>>> import numpy as np
>>> import numpy.linalg as la
>>> np.set_printoptions(precision=3, suppress=True, linewidth=140, legacy="1.25")
>>> tidy = lambda a: np.round(a, 3) + 0
>>> F = np.loadtxt("x.csv", delimiter=",")
>>> F
array([[0., 1., 0., 1., 0., 0., 1., 0., 0., 0.],
       [1., 0., 1., 1., 0., 0., 0., 0., 0., 0.],
       [0., 1., 0., 1., 0., 0., 1., 0., 0., 0.],
       [1., 1., 1., 0., 0., 0., 0., 0., 0., 0.],
       [0., 0., 0., 0., 0., 1., 0., 1., 0., 1.],
       [0., 0., 0., 0., 1., 0., 0., 0., 1., 1.],
       [1., 0., 1., 0., 0., 0., 0., 0., 0., 0.],
       [0., 0., 0., 0., 1., 0., 0., 0., 1., 1.],
       [0., 0., 0., 0., 0., 1., 0., 1., 0., 1.],
       [0., 0., 0., 0., 1., 1., 0., 1., 1., 0.]])
>>> # columns 0 and 2 are equal
>>> (F != 0).astype(int)
array([[0, 1, 0, 1, 0, 0, 1, 0, 0, 0],
       [1, 0, 1, 1, 0, 0, 0, 0, 0, 0],
       [0, 1, 0, 1, 0, 0, 1, 0, 0, 0],
       [1, 1, 1, 0, 0, 0, 0, 0, 0, 0],
       [0, 0, 0, 0, 0, 1, 0, 1, 0, 1],
       [0, 0, 0, 0, 1, 0, 0, 0, 1, 1],
       [1, 0, 1, 0, 0, 0, 0, 0, 0, 0],
       [0, 0, 0, 0, 1, 0, 0, 0, 1, 1],
       [0, 0, 0, 0, 0, 1, 0, 1, 0, 1],
       [0, 0, 0, 0, 1, 1, 0, 1, 1, 0]])
>>> tidy(np.sort(la.eigvals(F).real))
array([-2.177, -2.   , -1.236, -1.   ,  0.   ,  0.   ,  0.   ,  0.322,  2.856,  3.236])
>>> (la.matrix_power((F != 0) + (F.T != 0) + np.eye(10), 10) > 0).astype(int)
array([[1, 1, 1, 1, 0, 0, 1, 0, 0, 0],
       [1, 1, 1, 1, 0, 0, 1, 0, 0, 0],
       [1, 1, 1, 1, 0, 0, 1, 0, 0, 0],
       [1, 1, 1, 1, 0, 0, 1, 0, 0, 0],
       [0, 0, 0, 0, 1, 1, 0, 1, 1, 1],
       [0, 0, 0, 0, 1, 1, 0, 1, 1, 1],
       [1, 1, 1, 1, 0, 0, 1, 0, 0, 0],
       [0, 0, 0, 0, 1, 1, 0, 1, 1, 1],
       [0, 0, 0, 0, 1, 1, 0, 1, 1, 1],
       [0, 0, 0, 0, 1, 1, 0, 1, 1, 1]])
>>> rk = la.matrix_rank(F)
>>> rk
7
>>> null = la.svd(F)[2][rk:].T
>>> [int(la.matrix_rank(F[:, :j + 1])) for j in range(10)]
[1, 2, 2, 3, 4, 5, 6, 6, 6, 7]
>>> [int(la.matrix_rank(np.delete(F, i, axis=0))) for i in range(10)]
[7, 6, 7, 6, 7, 7, 6, 7, 7, 6]
>>> tidy(null @ null.T)
array([[ 0.5,  0. , -0.5,  0. ,  0. ,  0. ,  0. ,  0. ,  0. ,  0. ],
       [ 0. ,  0. ,  0. ,  0. ,  0. ,  0. ,  0. ,  0. ,  0. ,  0. ],
       [-0.5,  0. ,  0.5,  0. ,  0. ,  0. ,  0. ,  0. ,  0. ,  0. ],
       [ 0. ,  0. ,  0. ,  0. ,  0. ,  0. ,  0. ,  0. ,  0. ,  0. ],
       [ 0. ,  0. ,  0. ,  0. ,  0.5,  0. ,  0. ,  0. , -0.5,  0. ],
       [ 0. ,  0. ,  0. ,  0. ,  0. ,  0.5,  0. , -0.5,  0. ,  0. ],
       [ 0. ,  0. ,  0. ,  0. ,  0. ,  0. ,  0. ,  0. ,  0. ,  0. ],
       [ 0. ,  0. ,  0. ,  0. ,  0. , -0.5,  0. ,  0.5,  0. ,  0. ],
       [ 0. ,  0. ,  0. ,  0. , -0.5,  0. ,  0. ,  0. ,  0.5,  0. ],
       [ 0. ,  0. ,  0. ,  0. ,  0. ,  0. ,  0. ,  0. ,  0. ,  0. ]])
>>> [int(la.matrix_rank(F[:i])) for i in range(1, len(F) + 1)]
[1, 2, 2, 3, 4, 5, 6, 6, 6, 7]
>>> la.matrix_rank(F.T @ F), la.matrix_rank(F @ F.T)
(7, 7)
>>> W0 = np.load("run9.npy")
>>> W0
array([[ 0,  0,  0,  0,  0,  0,  0,  0,  0,  0,  0,  0,  0],
       [-2,  6, -4, -6,  6, -6,  0, -6, -6,  4, -6, -6,  6],
       [ 2, -6,  4,  6, -6,  6,  0,  6,  6, -4,  6,  6, -6],
       [ 2, -6,  4,  6, -6,  6,  0,  6,  6, -4,  6,  6, -6],
       [ 1, -3,  2,  3, -3,  3,  0,  3,  3, -2,  3,  3, -3],
       [ 1, -3,  2,  3, -3,  3,  0,  3,  3, -2,  3,  3, -3],
       [ 0,  0,  0,  0,  0,  0,  0,  0,  0,  0,  0,  0,  0],
       [-3,  9, -6, -9,  9, -9,  0, -9, -9,  6, -9, -9,  9],
       [ 3, -9,  6,  9, -9,  9,  0,  9,  9, -6,  9,  9, -9],
       [-3,  9, -6, -9,  9, -9,  0, -9, -9,  6, -9, -9,  9],
       [ 0,  0,  0,  0,  0,  0,  0,  0,  0,  0,  0,  0,  0],
       [-1,  3, -2, -3,  3, -3,  0, -3, -3,  2, -3, -3,  3],
       [ 3, -9,  6,  9, -9,  9,  0,  9,  9, -6,  9,  9, -9],
       [ 0,  0,  0,  0,  0,  0,  0,  0,  0,  0,  0,  0,  0]])
>>> u = np.array([0, 3, 3])
>>> np.correlate(W0[3], W0[8], "full")
array([ -18,   72,  -72,  -84,  198, -114,  -54,  144, -108,  252,  -42, -144,  540, -144,  -42,  252, -108,  144,  -54, -114,  198,  -84,
        -72,   72,  -18])
>>> np.cross(W0[3, :3], W0[8, :3])
array([0, 0, 0])
>>> w1 = np.array([[-2, 0, -2, 0, 2],
...     [0, 2, 0, 2, -1],
...     [1, 0, 0, 0, 2],
...     [-2, -1, -1, 2, 0],
...     [-1, -2, -2, 0, -1],
...     [0, 2, -1, -1, 2],
...     [-2, -2, -2, 0, -2],
...     [-2, 1, -2, 1, 0],
...     [0, 0, -1, 1, 1],
...     [0, -1, 1, -1, 1],
...     [1, 1, 0, -2, 2],
...     [1, 0, -2, 0, 2],
...     [-2, 1, -2, 1, -1]])
>>> coef = np.array([2, 0, 2, 2, 2])
>>> H = np.maximum(W0 @ w1 + coef, 0)
>>> la.matrix_rank(H)
4
>>> H
array([[  2,   0,   2,   2,   2],
       [  0,   0,  28,  10,   0],
       [  8,  16,   0,   0,  70],
       [  8,  16,   0,   0,  70],
       [  5,   8,   0,   0,  36],
       [  5,   8,   0,   0,  36],
       [  2,   0,   2,   2,   2],
       [  0,   0,  41,  14,   0],
       [ 11,  24,   0,   0, 104],
       [  0,   0,  41,  14,   0],
       [  2,   0,   2,   2,   2],
       [  0,   0,  15,   6,   0],
       [ 11,  24,   0,   0, 104],
       [  2,   0,   2,   2,   2]])
>>> C = np.array([[2, 1, 2], [1, 0, 1], [1, 1, 0], [0, 2, 0], [1, 2, 2]])
>>> w1 @ C
array([[ -4,   0,   0],
       [  1,   2,   0],
       [  4,   5,   6],
       [ -6,   1,  -5],
       [ -7,  -5,  -6],
       [  3,   1,   6],
       [-10,  -8, -10],
       [ -5,  -2,  -3],
       [  0,   3,   2],
       [  1,   1,   1],
       [  5,   1,   7],
       [  2,   3,   6],
       [ -6,  -4,  -5]])
>>> gram = np.cov(H, rowvar=False)
>>> np.argwhere(np.triu(np.abs(np.corrcoef(H.T)) > 0.8, 1))
array([[0, 1],
       [0, 4],
       [1, 4],
       [2, 3]])
>>> np.median(H, axis=0)
array([2., 0., 2., 2., 2.])
>>> tidy(H.std(axis=0))
array([ 3.891,  8.999, 14.937,  5.006, 38.689])
>>> tidy(np.corrcoef(H[:, 1], H[:, 4])[0, 1])
1.0
>>> gram.shape
(5, 5)
>>> tidy(np.trace(la.pinv(W0) @ W0))
1.0
>>> np.allclose(W0[:-1].T @ la.lstsq(W0[:-1].T, W0[-1])[0], W0[-1])
True
>>> np.abs(np.diag(la.qr(W0)[1])) > 1e-9
array([ True, False, False, False, False, False, False, False, False, False, False, False, False])
>>> M = np.load("arr.npy")
>>> M
array([[2, 2, 2, 0, 1, 2, 2],
       [1, 0, 1, 2, 2, 0, 1],
       [1, 1, 0, 2, 1, 1, 0],
       [2, 0, 2, 2, 1, 1, 0],
       [0, 0, 2, 2, 0, 0, 1],
       [2, 1, 1, 1, 2, 1, 1],
       [2, 0, 2, 1, 0, 1, 2]])
>>> vec = np.array([-2, -9, 5, 6, 4, 7, -1])
>>> a = np.maximum(M @ vec, 0)
>>> a
array([ 4, 22, 12, 29, 21, 12, 17])
>>> np.flatnonzero(a > 1e-9)
array([0, 1, 2, 3, 4, 5, 6])
>>> tidy(np.tanh(M @ vec))
array([0.999, 1.   , 1.   , 1.   , 1.   , 1.   , 1.   ])
>>> M * (a > 1e-9)[:, None]
array([[2, 2, 2, 0, 1, 2, 2],
       [1, 0, 1, 2, 2, 0, 1],
       [1, 1, 0, 2, 1, 1, 0],
       [2, 0, 2, 2, 1, 1, 0],
       [0, 0, 2, 2, 0, 0, 1],
       [2, 1, 1, 1, 2, 1, 1],
       [2, 0, 2, 1, 0, 1, 2]])
>>> Y = M[0, 0] * M[1:] - np.outer(M[1:, 0], M[0])
>>> Y
array([[ 0, -2,  0,  4,  3, -2,  0],
       [ 0,  0, -2,  4,  1,  0, -2],
       [ 0, -4,  0,  4,  0, -2, -4],
       [ 0,  0,  4,  4,  0,  0,  2],
       [ 0, -2, -2,  2,  2, -2, -2],
       [ 0, -4,  0,  2, -2, -2,  0]])
>>> M[:, 0] / M[0, 0]
array([1. , 0.5, 0.5, 1. , 0. , 1. , 1. ])
>>> np.flatnonzero(~Y.round(6).any(axis=1))
array([], dtype=int64)
>>> Q, Rm = la.qr(M)
>>> tidy(Q @ Rm)
array([[2., 2., 2., 0., 1., 2., 2.],
       [1., 0., 1., 2., 2., 0., 1.],
       [1., 1., 0., 2., 1., 1., 0.],
       [2., 0., 2., 2., 1., 1., 0.],
       [0., 0., 2., 2., 0., 0., 1.],
       [2., 1., 1., 1., 2., 1., 1.],
       [2., 0., 2., 1., 0., 1., 2.]])
>>> Q, vecs = la.qr(M[:, :6])[0], la.qr(M[:, 6:])[0]
>>> s = la.svd(Q.T @ vecs, compute_uv=False)
>>> tidy(s)
array([0.961])
>>> tidy(np.degrees(np.arccos(s.clip(0, 1))))
array([15.955])
>>> tidy(la.norm(Q @ Q.T - vecs @ vecs.T, 2))
1.0
>>> def softmax(z):
...     e = np.exp(z - z.max(axis=-1, keepdims=True))
...     return e / e.sum(axis=-1, keepdims=True)
... 
>>> tidy(softmax(M).sum(axis=1))
array([1., 1., 1., 1., 1., 1., 1.])
>>> tidy(softmax(10 * M[3]))
array([0.333, 0.   , 0.333, 0.333, 0.   , 0.   , 0.   ])
>>> scores = M @ M.T / np.sqrt(7)
>>> softmax(scores).round(6).argmax(axis=1)
array([0, 1, 2, 3, 4, 0, 0])
>>> tidy(softmax(scores)[3] @ M)
array([1.778, 0.447, 1.687, 1.462, 1.049, 0.999, 0.808])
>>> K = np.loadtxt("block6.csv", delimiter=",")
>>> tidy(K)
array([[ -4.807,  -0.036,  -5.444,  -7.841,  14.799,   2.006,  -5.944,  -5.235],
       [ -5.855,   0.993,  -8.782,  -9.357,  12.335,   1.097,  -5.279,  -4.338],
       [  6.13 ,  -1.328,   9.793,   9.744, -11.338,  -0.776,   4.984,   3.977],
       [  4.038,  -4.199,  13.346,   5.803,  10.753,   3.798,  -2.996,  -3.905],
       [ -6.156,   1.361,  -9.892,  -9.78 ,  11.233,   0.743,  -4.952,  -3.939],
       [ -1.605,   3.62 ,  -9.351,  -1.946, -14.968,  -4.039,   4.876,   5.382],
       [ -2.657,  -1.601,   0.27 ,  -4.626,  16.843,   3.157,  -6.271,  -5.996],
       [ -4.097,   4.206, -13.427,  -5.897, -10.614,  -3.783,   2.938,   3.856],
       [ -2.448,  -1.729,   0.775,  -4.309,  16.91 ,   3.238,  -6.257,  -6.022],
       [ -6.735,   2.342, -12.591, -10.541,   7.615,  -0.292,  -3.807,  -2.636],
       [  5.591,  -4.2  ,  15.13 ,   8.334,   6.041,   3.166,  -1.099,  -2.239],
       [  6.617,  -3.723,  15.319,  10.094,   0.311,   2.13 ,   1.055,  -0.201],
       [ -6.803,   3.431, -14.927, -10.45 ,   1.852,  -1.676,  -1.833,  -0.571],
       [  6.619,  -2.086,  11.926,  10.4  ,  -8.667,   0.008,   4.15 ,   3.014],
       [  5.821,  -4.152,  15.294,   8.718,   5.078,   3.01 ,  -0.727,  -1.897],
       [  6.849,  -3.287,  14.681,  10.553,  -2.783,   1.471,   2.162,   0.904],
       [ -6.766,   2.426, -12.799, -10.577,   7.253,  -0.388,  -3.688,  -2.506],
       [  4.712,  -4.252,  14.228,   6.891,   8.997,   3.592,  -2.273,  -3.286],
       [ -5.656,   0.774,  -8.099,  -9.074,  12.935,   1.301,  -5.451,  -4.556],
       [ -6.17 ,   1.38 ,  -9.947,  -9.799,  11.173,   0.725,  -4.934,  -3.918],
       [ -2.626,  -1.62 ,   0.344,  -4.579,  16.854,   3.169,  -6.269,  -6.   ],
       [  2.124,   1.921,  -1.545,   3.817, -16.978,  -3.355,   6.224,   6.051],
       [ -3.485,  -1.057,  -1.809,  -5.874,  16.377,   2.79 ,  -6.256,  -5.818]])
>>> Y = K / la.norm(K, axis=1, keepdims=True)
>>> gram = Y @ Y.T
>>> (gram - 2 * np.eye(23)).round(6).argmax(axis=1)
array([18, 18, 13, 17, 19,  7, 20,  5, 20, 16, 14, 15, 16,  2, 10, 11,  9,  3,  1,  4,  6,  5,  6])
>>> np.argwhere(np.triu(np.abs(gram) > 0.95, 1))
array([[ 0,  1],
       [ 0, 18],
       [ 0, 22],
       [ 1,  2],
       [ 1,  4],
       [ 1, 13],
       [ 1, 18],
       [ 1, 19],
       [ 2,  4],
       [ 2,  9],
       [ 2, 13],
       [ 2, 16],
       [ 2, 18],
       [ 2, 19],
       [ 3,  7],
       [ 3, 17],
       [ 4,  9],
       [ 4, 13],
       [ 4, 16],
       [ 4, 18],
       [ 4, 19],
       [ 6,  8],
       [ 6, 20],
       [ 6, 21],
       [ 6, 22],
       [ 7, 10],
       [ 7, 17],
       [ 8, 20],
       [ 8, 21],
       [ 8, 22],
       [ 9, 13],
       [ 9, 15],
       [ 9, 16],
       [ 9, 19],
       [10, 14],
       [10, 17],
       [11, 12],
       [11, 14],
       [11, 15],
       [12, 15],
       [13, 16],
       [13, 19],
       [14, 17],
       [15, 16],
       [16, 19],
       [18, 19],
       [20, 21],
       [20, 22],
       [21, 22]])
>>> tidy(la.norm(Y, axis=1))
array([1., 1., 1., 1., 1., 1., 1., 1., 1., 1., 1., 1., 1., 1., 1., 1., 1., 1., 1., 1., 1., 1., 1.])
>>> D = la.norm(K[:, None] - K[None], axis=-1)
>>> D.mean(axis=1).argmax()
21
>>> np.unravel_index(D.round(6).argmax(), D.shape)
(2, 4)
>>> U, s, vt = la.svd(K)
>>> vecs = vt[:(s > 1e-8).sum()]
>>> rng = np.random.default_rng(579)
>>> vec = K[20] + 3 * K[7] + rng.integers(2) * np.eye(8)[4]
>>> tidy(vec)
array([-14.916,  10.998, -39.937, -22.271, -13.987,  -8.18 ,   2.544,   5.569])
>>> np.allclose(vecs.T @ vecs @ vec, vec)
False
